% ipython --no-banner

In [1]: import numpy as np

In [2]: np.set_printoptions(precision=2, suppress=True, linewidth=140, floatmode="fixed")

In [3]: M = np.minimum.outer(np.arange(1, 5), np.arange(1, 5)) * 4

In [4]: print(M)
[[ 4  4  4  4]
 [ 4  8  8  8]
 [ 4  8 12 12]
 [ 4  8 12 16]]

In [5]: # equal to its transpose

In [6]: rng = np.random.default_rng(378962)

In [7]: idx = rng.permutation(4)

In [8]: print(idx)
[1 3 2 0]

In [9]: Y = M[idx][:, idx]

In [10]: print(np.sort(np.abs(np.linalg.eigvals(Y))))
[ 1.13  1.70  4.00 33.16]

In [11]: print(np.diag(Y))
[ 8 16 12  4]

In [12]: print(np.allclose(Y, M))
False

In [13]: print(round(float(np.linalg.det(Y)), 2), round(np.linalg.det(M[idx]), 2))
256.0 256.0

In [14]: O, r_ = np.linalg.qr(M)

In [15]: print(np.round(np.trace(O @ O.T), 2))
4.0

In [16]: print(np.allclose(r_.T @ r_, M.T @ M))
True

In [17]: x = np.array([1, 5, 0, 6])

In [18]: y = M @ x

In [19]: coef, lr = np.zeros(4), 1 / np.linalg.norm(M, 2) ** 2

In [20]: for i in range(30):
    ...:     coef -= lr * M.T @ (M @ coef - y)
    ...:     if i % 10 == 0: print(i, round(np.linalg.norm(M @ coef - y), 2))
    ...: 
0 5.95
10 5.85
20 5.75

In [21]: print(coef)
[1.48 2.76 3.47 4.24]

In [22]: print(np.round(np.linalg.cond(M), 2))
29.28

In [23]: cov = M.T @ M

In [24]: print((M @ M.T).shape)
(4, 4)

In [25]: print(np.trace(cov), (M ** 2).sum())
1120 1120

In [26]: print(np.diag(cov))
[ 64 208 368 480]

In [27]: print(cov)
[[ 64 112 144 160]
 [112 208 272 304]
 [144 272 368 416]
 [160 304 416 480]]

In [28]: W0 = np.load("out0.npy")

In [29]: print(W0)
[[0 1 1]
 [1 0 1]
 [1 1 0]]

In [30]: # symmetric, so the eigenvalues are real

In [31]: hat = np.triu(np.array([[-1, -2, 0], [-3, 2, -1], [3, 3, -2]]), 1) + np.eye(3)

In [32]: Y = hat @ W0 @ np.linalg.inv(hat)

In [33]: print(Y)
[[-2.00 -3.00 -4.00]
 [ 0.00 -1.00  0.00]
 [ 1.00  3.00  3.00]]

In [34]: print(hat @ W0 - W0 @ hat)
[[-2.00  0.00 -1.00]
 [-1.00  1.00  0.00]
 [ 0.00  2.00  1.00]]

In [35]: print(np.trace(Y), np.trace(W0))
0.0 0

In [36]: print(np.poly(Y))
[ 1.00  0.00 -3.00 -2.00]

In [37]: Uu, sv = np.linalg.svd(W0)
---------------------------------------------------------------------------
ValueError                                Traceback (most recent call last)
Cell In[37], line 1
----> 1 Uu, sv = np.linalg.svd(W0)

ValueError: too many values to unpack (expected 2)

In [38]: Uu, sv, Vt = np.linalg.svd(W0, full_matrices=False)

In [39]: print(sv / sv[0])
[1.00 0.50 0.50]

In [40]: print(np.round(Uu.T @ W0 @ Vt.T, 2) + 0)
[[2.00 0.00 0.00]
 [0.00 1.00 0.00]
 [0.00 0.00 1.00]]

In [41]: print(np.abs(Vt[0]))
[0.58 0.58 0.58]

In [42]: print(np.round(Uu.T @ Uu, 2) + 0)
[[1.00 0.00 0.00]
 [0.00 1.00 0.00]
 [0.00 0.00 1.00]]

In [43]: print((sv > 1e-8).sum())
3

In [44]: print(np.round(Vt @ Vt.T, 2) + 0)
[[1.00 0.00 0.00]
 [0.00 1.00 0.00]
 [0.00 0.00 1.00]]

In [45]: w, evecs = np.linalg.eigh(W0)

In [46]: x = np.array([-1, -2, 0])

In [47]: print(np.abs(W0).sum(axis=1).max(), round(float(np.abs(w).max()), 2))
2 2.0

In [48]: print(evecs * np.abs(w) @ evecs.T)
[[1.33 0.33 0.33]
 [0.33 1.33 0.33]
 [0.33 0.33 1.33]]

In [49]: print(x @ W0 @ x / (x @ x), round(float(w[0]), 2), round(w[-1], 2))
0.8 -1.0 2.0

In [50]: def softmax(z):
    ...:     e = np.exp(z - z.max(axis=-1, keepdims=True))
    ...:     return e / e.sum(axis=-1, keepdims=True)
    ...: 

In [51]: print(softmax(W0).sum(axis=1))
[1.00 1.00 1.00]

In [52]: att = W0 @ W0.T / np.sqrt(3)

In [53]: print(softmax(att)[0] @ W0)
[0.53 0.74 0.74]

In [54]: print(softmax(att))
[[0.47 0.26 0.26]
 [0.26 0.47 0.26]
 [0.26 0.26 0.47]]

In [55]: print(softmax(att).round(6).argmax(axis=1))
[0 1 2]

In [56]: F = np.load("dump.npy")

In [57]: print(F)
[[2.00 0.00 0.00 0.00]
 [0.00 3.00 8.00 7.00]
 [0.00 2.00 6.00 7.00]
 [0.00 8.00 7.00 7.00]]

In [58]: # splits into 2 blocks

In [59]: print(F @ F)
[[  4.00   0.00   0.00   0.00]
 [  0.00  81.00 121.00 126.00]
 [  0.00  74.00 101.00 105.00]
 [  0.00  94.00 155.00 154.00]]

In [60]: print(np.trace(F))
18.0

In [61]: print((F + F.T) / 2)
[[2.00 0.00 0.00 0.00]
 [0.00 3.00 5.00 7.50]
 [0.00 5.00 6.00 7.00]
 [0.00 7.50 7.00 7.00]]

In [62]: print(np.linalg.matrix_power(F, 2))
[[  4.00   0.00   0.00   0.00]
 [  0.00  81.00 121.00 126.00]
 [  0.00  74.00 101.00 105.00]
 [  0.00  94.00 155.00 154.00]]

In [63]: print(np.allclose(F, F.T))
False

In [64]: idx = rng.permutation(4)

In [65]: print(idx)
[0 2 1 3]

In [66]: Y = F[idx][:, idx]

In [67]: print(round(np.linalg.det(Y), 2), round(np.linalg.det(F[idx]), 2))
154.0 -154.0

In [68]: print(Y)
[[2.00 0.00 0.00 0.00]
 [0.00 6.00 2.00 7.00]
 [0.00 8.00 3.00 7.00]
 [0.00 7.00 8.00 7.00]]

In [69]: Y = F + rng.integers(-2, 3, (4, 1)) @ rng.integers(-2, 3, (1, 4))

In [70]: print(Y)
[[2.00 0.00 0.00 0.00]
 [2.00 1.00 7.00 6.00]
 [2.00 0.00 5.00 6.00]
 [0.00 8.00 7.00 7.00]]

In [71]: print(Y - F)
[[ 0.00  0.00  0.00  0.00]
 [ 2.00 -2.00 -1.00 -1.00]
 [ 2.00 -2.00 -1.00 -1.00]
 [ 0.00  0.00  0.00  0.00]]

In [72]: print(np.abs(Y - F).sum(axis=1))
[0.00 6.00 6.00 0.00]

In [73]: m1 = np.array([[-3, -3, -3], [-3, -3, -3], [-3, -3, -3]])

In [74]: O = F.astype(float).copy()

In [75]: for j in range(4):
    ...:     O[:, j] -= O[:, :j] @ (O[:, :j].T @ O[:, j])
    ...:     O[:, j] /= np.linalg.norm(O[:, j])
    ...: 

In [76]: print(O)
[[ 1.00  0.00  0.00  0.00]
 [ 0.00  0.34  0.71 -0.62]
 [ 0.00  0.23  0.58  0.78]
 [ 0.00  0.91 -0.41  0.04]]

In [77]: Y = O + rng.integers(-2, 3, (4, 1)) @ rng.integers(-2, 3, (1, 4))

In [78]: print(Y)
[[ 3.00  0.00  0.00 -4.00]
 [-2.00  0.34  0.71  3.38]
 [ 0.00  0.23  0.58  0.78]
 [-2.00  0.91 -0.41  4.04]]

In [79]: print(Y - O)
[[ 2.00  0.00  0.00 -4.00]
 [-2.00  0.00  0.00  4.00]
 [ 0.00  0.00  0.00  0.00]
 [-2.00  0.00  0.00  4.00]]

In [80]: print(np.abs(Y - O).sum(axis=1))
[6.00 6.00 0.00 6.00]

In [81]: print(np.linalg.matrix_rank(Y - O, tol=1e-8))
1

In [82]: print(np.round(np.linalg.svd(Y - O, compute_uv=False), 2) + 0)
[7.75 0.00 0.00 0.00]

In [83]: hat = np.triu(np.array([[0, 5, 0, 0], [2, 1, -5, 2], [2, 5, 2, 4], [-3, 4, 5, -4]]), 1) + np.eye(4)

In [84]: Y = hat @ F @ np.linalg.inv(hat)

In [85]: print(np.poly(Y))
[  1.00 -18.00  -8.00   3.00 154.00]

In [86]: print(np.trace(Y), np.trace(F))
18.0 18.0

In [87]: print(Y)
[[   2.00    5.00   65.00 -235.00]
 [   0.00    9.00   37.00 -180.00]
 [   0.00   34.00  204.00 -849.00]
 [   0.00    8.00   47.00 -197.00]]

In [88]: data = np.array([[5.05, 3.18, 4.17],
    ...:     [6.02, 2.79, 3.69],
    ...:     [6.85, 3.5, 4.1],
    ...:     [5.95, 3.12, 3.9],
    ...:     [5.82, 3.19, 4.08],
    ...:     [7.93, 3.17, 6.17],
    ...:     [7.36, 3.41, 5.97],
    ...:     [8.22, 3.13, 6.04],
    ...:     [7.92, 3.32, 6.11],
    ...:     [7.9, 3.47, 6.14],
    ...:     [1.54, 5.57, 0.14],
    ...:     [1.06, 6.8, -0.22],
    ...:     [0.9, 5.78, 0.1],
    ...:     [0.46, 6.53, -0.35],
    ...:     [0.83, 6.4, 0.12]])

In [89]: cen = data - data.mean(axis=0)

In [90]: Uu, sv, Vt = np.linalg.svd(cen, full_matrices=False)

In [91]: print(np.abs(Uu[:, 0]).argmax())
13

In [92]: print(np.searchsorted(np.cumsum(sv ** 2) / (sv ** 2).sum(), 0.9) + 1)
1

In [93]: print((np.sign(Uu[:, 0]) == np.sign(Uu[0, 0])).astype(int))
[1 1 1 1 1 1 1 1 1 1 0 0 0 0 0]

In [94]: print(np.linalg.matrix_rank(cen))
3

In [95]: print(Vt[0] * np.sign(Vt[0, np.abs(Vt[0]).argmax()]))
[ 0.71 -0.33  0.62]

In [96]: print(sv ** 2 / (sv ** 2).sum())
[0.98 0.02 0.01]
